% ipython --no-banner

In [1]: import numpy as np

In [2]: from numpy import linalg as LA

In [3]: np.set_printoptions(precision=3, suppress=True, linewidth=120, sign=" ")

In [4]: F = np.load("block12.npy")

In [5]: print(F)
[[-2.99  -0.016 -0.004]
 [-3.013 -0.015 -0.011]
 [-2.96  -0.005 -0.003]
 [-3.006 -0.003  0.005]
 [-2.958 -0.016  0.017]
 [-3.014  0.018  0.027]
 [-3.003  0.011 -0.036]
 [-3.028 -0.004  0.004]
 [ 0.     0.997  3.016]
 [ 0.011  0.938  3.046]
 [ 0.016  1.024  3.021]
 [-0.004  1.013  2.99 ]
 [ 0.037  1.011  3.016]
 [ 0.003  1.039  3.018]
 [ 0.016  0.994  3.02 ]
 [-0.022  0.995  3.021]
 [ 0.993  1.031 -3.007]
 [ 1.011  0.979 -3.004]
 [ 1.027  1.021 -3.02 ]
 [ 1.017  0.991 -3.004]
 [ 1.019  1.003 -3.004]
 [ 1.007  0.99  -3.009]
 [ 0.979  0.991 -3.014]
 [ 1.026  0.995 -3.029]]

In [6]: proj = F @ LA.solve(F.T @ F, F.T)

In [7]: print(np.diag(proj))
[ 0.124  0.126  0.122  0.126  0.121  0.127  0.127  0.128  0.124  0.118  0.128  0.125  0.126  0.13   0.124  0.124  0.129
  0.122  0.128  0.124  0.125  0.124  0.124  0.125]

In [8]: print(LA.matrix_rank(np.eye(24) - proj))
21

In [9]: Xc = F - F.mean(axis=0)

In [10]: vecs = LA.svd(Xc)[2][:2]

In [11]: Y = Xc - Xc @ vecs.T @ vecs

In [12]: print(np.round(np.cov(Xc @ vecs.T, rowvar=False), 3) + 0)
[[ 6.637  0.   ]
 [ 0.     2.945]]

In [13]: print(LA.norm(Y, axis=1).round(6).argmax())
9

In [14]: print((Xc @ vecs.T).std(axis=0))
[ 2.522  1.68 ]
